% python3 -q
>>> import numpy as np
>>> np.set_printoptions(suppress=True, linewidth=200)
>>> def rnd(a):
...     return np.round(a, 2) + 0
... 
>>> m1 = np.loadtxt("w.csv", delimiter=",")
>>> m1
array([[ 0.25, -0.33,  0.4 ],
       [ 0.09, -0.37,  0.14],
       [-0.11,  0.18, -0.05],
       [ 0.45,  1.05, -0.66],
       [-0.24,  0.02,  1.11],
       [ 0.27,  0.5 , -0.77],
       [-0.61,  0.19, -0.09],
       [-0.11, -0.09, -0.44],
       [ 0.09,  0.45, -0.98],
       [-0.08,  0.48, -0.46],
       [ 0.42,  0.71, -1.04],
       [-0.58,  1.3 , -1.67],
       [-0.04,  1.46, -1.28],
       [-0.01,  0.6 , -1.04],
       [ 0.21,  0.31, -0.24],
       [ 0.33,  0.68, -0.74],
       [ 0.51,  0.44, -0.63],
       [-0.16,  0.79, -1.31],
       [ 0.17,  0.49, -0.63],
       [ 0.02,  0.33,  0.21],
       [ 0.05,  0.91, -0.84]])
>>> out = np.c_[m1[:, :1] @ np.array([[1]]), np.array([0, 1, 0, 2, 0, 1, 0, 1, 1, 3, 2, 1, 3, 3, 0, 3, 3, 3, 1, 0, 2])]
>>> out
array([[ 0.25,  0.  ],
       [ 0.09,  1.  ],
       [-0.11,  0.  ],
       [ 0.45,  2.  ],
       [-0.24,  0.  ],
       [ 0.27,  1.  ],
       [-0.61,  0.  ],
       [-0.11,  1.  ],
       [ 0.09,  1.  ],
       [-0.08,  3.  ],
       [ 0.42,  2.  ],
       [-0.58,  1.  ],
       [-0.04,  3.  ],
       [-0.01,  3.  ],
       [ 0.21,  0.  ],
       [ 0.33,  3.  ],
       [ 0.51,  3.  ],
       [-0.16,  3.  ],
       [ 0.17,  1.  ],
       [ 0.02,  0.  ],
       [ 0.05,  2.  ]])
>>> rnd(np.linalg.lstsq(m1, out[:, 0])[0])
array([1., 0., 0.])
>>> np.linalg.matrix_rank(out)
np.int64(2)
>>> np.linalg.matrix_rank(np.c_[m1, out])
np.int64(4)
>>> x = np.array([0, 0, 0])
>>> y = m1 @ x
>>> rnd(np.linalg.solve(m1.T @ m1, m1.T @ y))
array([0., 0., 0.])
>>> rnd(np.linalg.pinv(m1) @ m1)
array([[1., 0., 0.],
       [0., 1., 0.],
       [0., 0., 1.]])
>>> rng = np.random.default_rng(6996)
>>> y = y + 0.05 * rng.normal(size=21)
>>> rnd(y)
array([-0.09,  0.04,  0.1 ,  0.07,  0.02, -0.1 , -0.1 , -0.04,  0.01,  0.02, -0.04, -0.06,  0.  , -0.06, -0.03,  0.06, -0.05,  0.03, -0.01,  0.06, -0.04])
>>> b, *_ = np.linalg.lstsq(m1, y)
>>> print(b.round())
[0. 0. 0.]
>>> print([round(float(np.linalg.norm(np.linalg.solve(m1.T @ m1 + lam * np.eye(3), m1.T @ y))), 2) for lam in (0, 1, 10, 100)])
[0.07, 0.04, 0.01, 0.0]
>>> rnd(m1.T @ (y - m1 @ b))
array([0., 0., 0.])
>>> rnd(b)
array([0.03, 0.04, 0.05])
>>> proj = m1 @ np.linalg.solve(m1.T @ m1, m1.T)
>>> np.linalg.matrix_rank(np.eye(21) - proj)
np.int64(18)
>>> print(rnd(proj @ m1[:, 0]))
[ 0.25  0.09 -0.11  0.45 -0.24  0.27 -0.61 -0.11  0.09 -0.08  0.42 -0.58 -0.04 -0.01  0.21  0.33  0.51 -0.16  0.17  0.02  0.05]
>>> np.trace(proj)
np.float64(3.0)
>>> idx = m1[:, 1] > np.median(m1[:, 1])
>>> f = m1[idx].mean(axis=0) - m1[~idx].mean(axis=0)
>>> print(rnd(f))
[ 0.09  0.7  -0.9 ]
>>> F = np.maximum(np.array([[-3, 2],
...     [-2, -1],
...     [-1, -3],
...     [0, 3],
...     [3, -3],
...     [-2, 2],
...     [3, 2],
...     [2, -2],
...     [-3, 1],
...     [-3, -1],
...     [-3, -2],
...     [0, 1],
...     [-3, 2],
...     [-3, 1],
...     [0, 2],
...     [-3, -1],
...     [-1, -3],
...     [1, 2],
...     [-3, 3],
...     [-1, 1]]) @ np.array([[1, 0, 3, 2, 3], [1, 2, 4, 5, 3]]) + np.array([-1, -2, 1, -2, 0]), 0)
>>> print(F)
[[ 0  2  0  2  0]
 [ 0  0  0  0  0]
 [ 0  0  0  0  0]
 [ 2  4 13 13  9]
 [ 0  0  0  0  0]
 [ 0  2  3  4  0]
 [ 4  2 18 14 15]
 [ 0  0  0  0  0]
 [ 0  0  0  0  0]
 [ 0  0  0  0  0]
 [ 0  0  0  0  0]
 [ 0  0  5  3  3]
 [ 0  2  0  2  0]
 [ 0  0  0  0  0]
 [ 1  2  9  8  6]
 [ 0  0  0  0  0]
 [ 0  0  0  0  0]
 [ 2  2 12 10  9]
 [ 0  4  4  7  0]
 [ 0  0  2  1  0]]
>>> idx = F[:, 2] > np.median(F[:, 2])
>>> f = F[idx].mean(axis=0) - F[~idx].mean(axis=0)
>>> rnd(f)
array([1.12, 1.67, 8.25, 7.17, 5.25])
>>> ((F - F.mean(axis=0)) @ f > 0).astype(int)
array([0, 0, 0, 1, 0, 0, 1, 0, 0, 0, 0, 1, 0, 0, 1, 0, 0, 1, 1, 0])
>>> idx.astype(int)
array([0, 0, 0, 1, 0, 1, 1, 0, 0, 0, 0, 1, 0, 0, 1, 0, 0, 1, 1, 1])
>>> d = np.linalg.norm(F[:, None] - F[None], axis=-1)
>>> d.shape
(20, 20)
>>> np.linalg.matrix_rank(d ** 2)
np.int64(7)
>>> rnd(d[11])
array([ 6.24,  6.56,  6.56, 14.83,  6.56,  4.24, 21.31,  6.56,  6.56,  6.56,  6.56,  0.  ,  6.24,  6.56,  7.42,  6.56,  6.56, 11.92,  6.48,  4.69])
>>> print(rnd(d[:5, :5]))
[[ 0.    2.83  2.83 19.47  2.83]
 [ 2.83  0.    0.   20.95  0.  ]
 [ 2.83  0.    0.   20.95  0.  ]
 [19.47 20.95 20.95  0.   20.95]
 [ 2.83  0.    0.   20.95  0.  ]]
>>> Xs = F - F.mean(axis=0)
>>> left, sig, vt = np.linalg.svd(Xs, full_matrices=False)
>>> np.abs(vt[0]).argmax()
np.int64(2)
>>> (np.sign(left[:, 0]) == np.sign(left[0, 0])).astype(int)
array([1, 1, 1, 0, 1, 1, 0, 1, 1, 1, 1, 0, 1, 1, 0, 1, 1, 0, 0, 1])
>>> print(rnd(Xs.mean(axis=0)))
[0. 0. 0. 0. 0.]
>>> rnd((sig ** 2).sum() ** 2 / (sig ** 4).sum())
np.float64(1.1)
>>> C2 = F.T @ F
>>> print(np.trace(C2), (F ** 2).sum())
1897 1897
>>> (F @ F.T).shape
(20, 20)
>>> print(rnd(np.linalg.eigvalsh(C2)[::-1]))
[1826.55   63.82    5.92    0.63    0.08]
>>> print(np.linalg.matrix_rank(C2))
5
>>> np.diag(C2)
array([ 25,  56, 772, 612, 432])
>>> C2
array([[ 25,  22, 131, 110, 102],
       [ 22,  56, 152, 160,  96],
       [131, 152, 772, 670, 564],
       [110, 160, 670, 612, 474],
       [102,  96, 564, 474, 432]])
>>> T = np.stack([F, -1 * F, F[::-1]])
>>> np.linalg.matrix_rank(T.reshape(3, -1))
np.int64(2)
>>> np.linalg.matrix_rank(T)
array([5, 5, 5])
>>> (T @ F.T).shape
(3, 20, 20)
>>> idx = rng.integers(0, 2, 6)
>>> data = np.array([[1, -3, 0, 2, 0, 3],
...     [1, -2, 2, -1, -3, 2],
...     [0, -2, 0, 3, 2, -1],
...     [-1, -1, 1, 1, -2, 0],
...     [-3, 0, 3, -1, 3, 0],
...     [2, -3, 0, 0, 2, 3]]) * (idx[:, None] == idx)
>>> data
array([[ 1, -3,  0,  2,  0,  3],
       [ 1, -2,  0, -1, -3,  2],
       [ 0,  0,  0,  0,  0,  0],
       [-1, -1,  0,  1, -2,  0],
       [-3,  0,  0, -1,  3,  0],
       [ 2, -3,  0,  0,  2,  3]])
>>> np.abs(np.diag(np.linalg.qr(data)[1])) > 1e-9
array([ True,  True, False,  True,  True,  True])
>>> rnd(data @ np.linalg.pinv(data) @ data)
array([[ 1., -3.,  0.,  2.,  0.,  3.],
       [ 1., -2.,  0., -1., -3.,  2.],
       [ 0.,  0.,  0.,  0.,  0.,  0.],
       [-1., -1.,  0.,  1., -2.,  0.],
       [-3.,  0.,  0., -1.,  3.,  0.],
       [ 2., -3.,  0.,  0.,  2.,  3.]])
>>> print((np.linalg.matrix_power((data != 0) + (data.T != 0) + np.eye(6), 6) > 0).astype(int))
[[1 1 0 1 1 1]
 [1 1 0 1 1 1]
 [0 0 1 0 0 0]
 [1 1 0 1 1 1]
 [1 1 0 1 1 1]
 [1 1 0 1 1 1]]
>>> rnd(np.sort(np.linalg.eigvals(data).real))
array([-2.22, -1.08,  0.  ,  2.88,  3.21,  3.21])
>>> (data != 0).astype(int)
array([[1, 1, 0, 1, 0, 1],
       [1, 1, 0, 1, 1, 1],
       [0, 0, 0, 0, 0, 0],
       [1, 1, 0, 1, 1, 0],
       [1, 0, 0, 1, 1, 0],
       [1, 1, 0, 0, 1, 1]])
